% python3 -q
>>> import numpy as np
>>> from numpy import linalg as LA
>>> np.set_printoptions(suppress=True, linewidth=120)
>>> W0 = np.loadtxt("w.csv", delimiter=",")
>>> W0.round(2)
array([[0.33, 0.  , 0.  , 0.33, 0.  , 0.  , 0.  , 0.  , 0.33],
       [0.2 , 0.4 , 0.2 , 0.  , 0.  , 0.  , 0.  , 0.2 , 0.  ],
       [0.  , 0.  , 0.5 , 0.25, 0.  , 0.  , 0.  , 0.25, 0.  ],
       [0.  , 0.  , 0.  , 0.5 , 0.  , 0.  , 0.  , 0.5 , 0.  ],
       [0.  , 0.25, 0.  , 0.  , 0.25, 0.  , 0.25, 0.25, 0.  ],
       [0.  , 0.  , 0.  , 0.  , 0.  , 1.  , 0.  , 0.  , 0.  ],
       [0.  , 0.  , 0.  , 0.  , 0.  , 0.  , 1.  , 0.  , 0.  ],
       [0.  , 0.  , 0.  , 0.  , 0.  , 0.33, 0.33, 0.33, 0.  ],
       [0.  , 0.  , 0.33, 0.  , 0.  , 0.  , 0.  , 0.33, 0.33]])
>>> q, V = LA.qr(W0[:, :6])[0], LA.qr(W0[:, 6:])[0]
>>> s = LA.svd(q.T @ V, compute_uv=False)
>>> np.round(np.degrees(np.arccos(s.clip(0, 1))), 2)
array([21.82, 37.88, 76.51])
>>> (s > 0.9).sum()
np.int64(1)
>>> np.round(LA.norm(q @ q.T - V @ V.T, 2), 2)
np.float64(1.0)
>>> s.round(2)
array([0.93, 0.79, 0.23])
>>> rng = np.random.default_rng(4108)
>>> B = W0 + rng.integers(-2, 3, (9, 8)) @ rng.integers(-2, 3, (8, 9))
>>> B.round(2)
array([[ -6.67,   9.  ,   7.  ,  -6.67,   7.  ,  -7.  ,   7.  ,  -9.  ,  -2.67],
       [ -3.8 ,   2.4 ,  16.2 , -10.  ,   4.  ,  -2.  ,   6.  ,  -8.8 ,  -6.  ],
       [ -3.  ,   4.  ,  -6.5 ,  12.25,   4.  ,   7.  ,  -1.  ,   4.25,  -2.  ],
       [  3.  ,  -6.  ,   6.  ,  -1.5 ,  -5.  ,   0.  ,   1.  ,  -1.5 ,  -5.  ],
       [ -3.  ,   2.25,   9.  ,  -1.  ,   3.25,   3.  ,   3.25,  -1.75,  -4.  ],
       [ -5.  ,   8.  ,   7.  ,   2.  ,  10.  ,  -3.  ,  -1.  ,  -5.  ,   3.  ],
       [  1.  ,   6.  ,   2.  ,  -5.  ,   0.  , -12.  ,   0.  , -13.  ,   1.  ],
       [  6.  ,  -2.  , -10.  ,   7.  ,   0.  ,   2.33,  -0.67,   4.33,   3.  ],
       [ -7.  ,   3.  ,   6.33,   7.  ,   7.  ,  11.  ,   1.  ,   6.33,  -2.67]])
>>> np.round(B - W0, 2)
array([[ -7.,   9.,   7.,  -7.,   7.,  -7.,   7.,  -9.,  -3.],
       [ -4.,   2.,  16., -10.,   4.,  -2.,   6.,  -9.,  -6.],
       [ -3.,   4.,  -7.,  12.,   4.,   7.,  -1.,   4.,  -2.],
       [  3.,  -6.,   6.,  -2.,  -5.,   0.,   1.,  -2.,  -5.],
       [ -3.,   2.,   9.,  -1.,   3.,   3.,   3.,  -2.,  -4.],
       [ -5.,   8.,   7.,   2.,  10.,  -4.,  -1.,  -5.,   3.],
       [  1.,   6.,   2.,  -5.,   0., -12.,  -1., -13.,   1.],
       [  6.,  -2., -10.,   7.,   0.,   2.,  -1.,   4.,   3.],
       [ -7.,   3.,   6.,   7.,   7.,  11.,   1.,   6.,  -3.]])
>>> np.abs(B - W0).sum(axis=1)
array([63., 59., 44., 30., 30., 45., 41., 35., 51.])
>>> z = rng.permutation(9)
>>> z
array([5, 4, 0, 2, 7, 6, 3, 1, 8])
>>> B = W0[z][:, z]
>>> np.round(np.diag(B), 2)
array([1.  , 0.25, 0.33, 0.5 , 0.33, 1.  , 0.5 , 0.4 , 0.33])
>>> B.round(2)
array([[1.  , 0.  , 0.  , 0.  , 0.  , 0.  , 0.  , 0.  , 0.  ],
       [0.  , 0.25, 0.  , 0.  , 0.25, 0.25, 0.  , 0.25, 0.  ],
       [0.  , 0.  , 0.33, 0.  , 0.  , 0.  , 0.33, 0.  , 0.33],
       [0.  , 0.  , 0.  , 0.5 , 0.25, 0.  , 0.25, 0.  , 0.  ],
       [0.33, 0.  , 0.  , 0.  , 0.33, 0.33, 0.  , 0.  , 0.  ],
       [0.  , 0.  , 0.  , 0.  , 0.  , 1.  , 0.  , 0.  , 0.  ],
       [0.  , 0.  , 0.  , 0.  , 0.5 , 0.  , 0.5 , 0.  , 0.  ],
       [0.  , 0.  , 0.2 , 0.2 , 0.2 , 0.  , 0.  , 0.4 , 0.  ],
       [0.  , 0.  , 0.  , 0.33, 0.33, 0.  , 0.  , 0.  , 0.33]])
>>> print(np.round(np.sort(np.abs(LA.eigvals(B))), 2))
[0.25 0.33 0.33 0.33 0.4  0.5  0.5  1.   1.  ]
>>> np.allclose(B, W0)
False
>>> data = np.load("test0.npy")
>>> data
array([[0, 0, 0, 3, 3, 3],
       [0, 0, 0, 0, 6, 0],
       [0, 0, 0, 6, 0, 0],
       [2, 2, 2, 1, 1, 1],
       [0, 4, 0, 0, 2, 0],
       [4, 0, 0, 2, 0, 0]])
>>> z = rng.permutation(6)
>>> print(z)
[2 3 1 4 5 0]
>>> B = data[z][:, z]
>>> np.trace(B)
np.int64(3)
>>> np.round(np.sort(np.abs(LA.eigvals(B))), 2)
array([2., 3., 4., 4., 6., 6.])
>>> B
array([[0, 6, 0, 0, 0, 0],
       [2, 1, 2, 1, 1, 2],
       [0, 0, 0, 6, 0, 0],
       [0, 0, 4, 2, 0, 0],
       [0, 2, 0, 0, 0, 4],
       [0, 3, 0, 3, 3, 0]])
>>> np.allclose(B, data)
False
>>> x0 = np.array([-2, -2, 2, -2, 2, 0])
>>> target = B @ x0
>>> target
array([-12,  -2, -12,   4,  -4,  -6])
>>> np.round(LA.solve(B, target + B[:, 1]), 2) + 0
array([-2., -1.,  2., -2.,  2.,  0.])
>>> U, s = LA.svd(data)
Traceback (most recent call last):
  File "<python-input-36>", line 1, in <module>
    U, s = LA.svd(data)
    ^^^^
ValueError: too many values to unpack (expected 2)
>>> U, s, Vt = LA.svd(data, full_matrices=False)
>>> np.round(np.cumsum(s ** 2) / np.sum(s ** 2), 2)
array([0.44, 0.71, 0.85, 0.94, 0.99, 1.  ])
>>> s.round(2)
array([8.22, 6.51, 4.65, 3.68, 2.58, 1.46])
>>> np.abs(U[:, 0]).round(6).argmax()
np.int64(0)
>>> np.round(U.T @ data @ Vt.T, 2) + 0
array([[8.22, 0.  , 0.  , 0.  , 0.  , 0.  ],
       [0.  , 6.51, 0.  , 0.  , 0.  , 0.  ],
       [0.  , 0.  , 4.65, 0.  , 0.  , 0.  ],
       [0.  , 0.  , 0.  , 3.68, 0.  , 0.  ],
       [0.  , 0.  , 0.  , 0.  , 2.58, 0.  ],
       [0.  , 0.  , 0.  , 0.  , 0.  , 1.46]])
>>> round(float(np.sqrt((s ** 2).sum())), 2), np.round(LA.norm(data), 2)
(12.41, np.float64(12.41))
>>> np.round(U.T @ U, 2) + 0
array([[1., 0., 0., 0., 0., 0.],
       [0., 1., 0., 0., 0., 0.],
       [0., 0., 1., 0., 0., 0.],
       [0., 0., 0., 1., 0., 0.],
       [0., 0., 0., 0., 1., 0.],
       [0., 0., 0., 0., 0., 1.]])
